In [1]: import numpy as np

In [2]: import numpy.linalg as la

In [3]: np.set_printoptions(precision=3, suppress=True, linewidth=140)

In [4]: A = np.array([[0, 0, 0, 3, 2, 2],
   ...:     [0, 0, 0, 2, 3, 1],
   ...:     [0, 0, 0, 1, -2, 1],
   ...:     [6, 4, 4, 9, 6, 6],
   ...:     [4, 6, 2, 6, 9, 3],
   ...:     [2, -4, 2, 3, -6, 3]])

In [5]: rng = np.random.default_rng(266106)

In [6]: lab = rng.permutation(6)

In [7]: other = A[:, lab] * rng.choice([-1, 1], 6)

In [8]: other
Out[8]: 
array([[ 0,  0,  0,  3,  2,  2],
       [ 0,  0,  0,  2,  3,  1],
       [ 0,  0,  0,  1, -2,  1],
       [ 4, -6, -4,  9,  6,  6],
       [ 2, -4, -6,  6,  9,  3],
       [ 2, -2,  4,  3, -6,  3]])

In [9]: U, _, Vh = la.svd(A.T @ other)

In [10]: lab
Out[10]: array([2, 0, 1, 3, 4, 5])

In [11]: np.round(U @ Vh, 3) + 0
Out[11]: 
array([[ 0., -1.,  0.,  0.,  0.,  0.],
       [ 0.,  0., -1.,  0.,  0.,  0.],
       [ 1.,  0.,  0.,  0.,  0.,  0.],
       [ 0.,  0.,  0.,  1.,  0.,  0.],
       [ 0.,  0.,  0.,  0.,  1.,  0.],
       [ 0.,  0.,  0.,  0.,  0.,  1.]])

In [12]: Q, Rm = la.qr(other)

In [13]: round(float(abs(Rm[0, 0])), 3), round(float(la.norm(other[:, 0])), 3)
Out[13]: (4.899, 4.899)

In [14]: np.round(Q.T @ Q, 3) + 0
Out[14]: 
array([[1., 0., 0., 0., 0., 0.],
       [0., 1., 0., 0., 0., 0.],
       [0., 0., 1., 0., 0., 0.],
       [0., 0., 0., 1., 0., 0.],
       [0., 0., 0., 0., 1., 0.],
       [0., 0., 0., 0., 0., 1.]])

In [15]: np.allclose(Rm.T @ Rm, other.T @ other)
Out[15]: True

In [16]: U, sigma, Vh = la.svd(A, full_matrices=False)

In [17]: np.round(np.sqrt((sigma ** 2).sum()), 3), np.round(la.norm(A), 3)
Out[17]: (np.float64(22.76), np.float64(22.76))

In [18]: np.cumsum(sigma ** 2) / np.sum(sigma ** 2)
Out[18]: array([0.785, 0.979, 0.996, 1.   , 1.   , 1.   ])

In [19]: U.shape, sigma.shape, Vh.shape
Out[19]: ((6, 6), (6,), (6, 6))

In [20]: (sigma > 1e-8).sum()
Out[20]: np.int64(6)

In [21]: m1 = np.load("layer1.npy")

In [22]: m1
Out[22]: 
array([[  0.1  ,  -0.5  ,   0.33 ,   1.1  ],
       [  3.   ,  -0.7  ,  12.138,   0.9  ],
       [  0.8  ,   0.6  ,   3.334,  -0.8  ],
       [ -0.5  ,  -0.1  ,  -2.022,  -1.7  ],
       [ -1.   ,   0.3  ,  -4.   ,   2.1  ],
       [ -0.6  ,   0.6  ,  -2.406,  -1.1  ],
       [  0.5  ,  -0.6  ,   1.936,   0.   ],
       [  0.9  ,   0.   ,   3.725,  -1.7  ],
       [ -0.1  ,   1.6  ,  -0.412,   1.2  ],
       [  1.7  ,   0.1  ,   6.79 ,  -1.5  ],
       [ -0.1  ,   0.7  ,  -0.353,   0.1  ],
       [ -1.1  ,   1.4  ,  -4.423,  -1.5  ],
       [ -0.2  ,  -1.2  ,  -0.648,   1.   ],
       [ -0.7  ,  -1.2  ,  -2.848,   1.2  ],
       [ -0.2  ,  -1.4  ,  -0.985,   0.1  ],
       [ -2.8  ,  -0.4  , -11.125,   0.1  ],
       [  0.4  ,  -1.4  ,   1.367,  -0.7  ]])

In [23]: # column 2 dominates

In [24]: lab = m1[:, 0] > np.median(m1[:, 0])

In [25]: f = m1[lab].mean(axis=0) - m1[~lab].mean(axis=0)

In [26]: f
Out[26]: array([ 1.787, -0.387,  7.154, -0.536])

In [27]: np.argsort(-np.abs(f).round(6), kind="stable")
Out[27]: array([2, 0, 3, 1])

In [28]: lab.astype(int)
Out[28]: array([1, 1, 1, 0, 0, 0, 1, 1, 0, 1, 0, 0, 0, 0, 0, 0, 1])

In [29]: other = m1 / np.sqrt((m1 ** 2).mean(axis=1, keepdims=True))

In [30]: la.matrix_rank(m1 - m1.mean(axis=1, keepdims=True))
Out[30]: np.int64(3)

In [31]: other = np.c_[m1[:, :3] @ np.array([[4, 1, 4], [1, 4, 5], [2, 3, 2]]), np.array([3, 4, 1, 5, 4, 0, 4, 5, 2, 3, 1, 4, 3, 2, 1, 1, 1])]

In [32]: other
Out[32]: 
array([[  0.56 ,  -0.91 ,  -1.44 ,   3.   ],
       [ 35.576,  36.614,  32.776,   4.   ],
       [ 10.468,  13.202,  12.868,   1.   ],
       [ -6.144,  -6.966,  -6.544,   5.   ],
       [-11.7  , -11.8  , -10.5  ,   4.   ],
       [ -6.612,  -5.418,  -4.212,   0.   ],
       [  5.272,   3.908,   2.872,   4.   ],
       [ 11.05 ,  12.075,  11.05 ,   5.   ],
       [  0.376,   5.064,   6.776,   2.   ],
       [ 20.48 ,  22.47 ,  20.88 ,   3.   ],
       [ -0.406,   1.641,   2.394,   1.   ],
       [-11.846,  -8.769,  -6.246,   4.   ],
       [ -3.296,  -6.944,  -8.096,   3.   ],
       [ -9.696, -14.044, -14.496,   2.   ],
       [ -4.17 ,  -8.755,  -9.77 ,   1.   ],
       [-33.85 , -37.775, -35.45 ,   1.   ],
       [  2.934,  -1.099,  -2.666,   1.   ]])

In [33]: np.round(la.lstsq(m1, other[:, 0])[0], 3) + 0
Out[33]: array([4., 1., 2., 0.])

In [34]: la.matrix_rank(np.c_[m1, other])
Out[34]: np.int64(5)

In [35]: la.norm(la.qr(m1)[0].T @ other, axis=0) ** 2 / ((other ** 2).sum(axis=0) + 1e-12)
Out[35]: array([1.  , 1.  , 1.  , 0.06])

In [36]: gram = np.cov(m1, rowvar=False)

In [37]: np.argwhere(np.triu(np.abs(np.corrcoef(m1.T)) > 0.8, 1))
Out[37]: array([[0, 2]])

In [38]: round(float(np.corrcoef(m1[:, 1], m1[:, 0])[0, 1]), 3)
Out[38]: -0.122

In [39]: la.eigvalsh(gram)[::-1]
Out[39]: array([26.788,  1.506,  0.746,  0.001])

In [40]: np.median(m1, axis=0)
Out[40]: array([-0.1  , -0.1  , -0.412,  0.1  ])

In [41]: np.corrcoef(m1.T)
Out[41]: 
array([[ 1.   , -0.122,  1.   , -0.108],
       [-0.122,  1.   , -0.115, -0.214],
       [ 1.   , -0.115,  1.   , -0.107],
       [-0.108, -0.214, -0.107,  1.   ]])

In [42]: np.polyfit(m1[:, 1], m1[:, 0], 1)
Out[42]: array([-0.165, -0.015])

In [43]: m1.std(axis=0)
Out[43]: array([1.213, 0.895, 4.87 , 1.16 ])
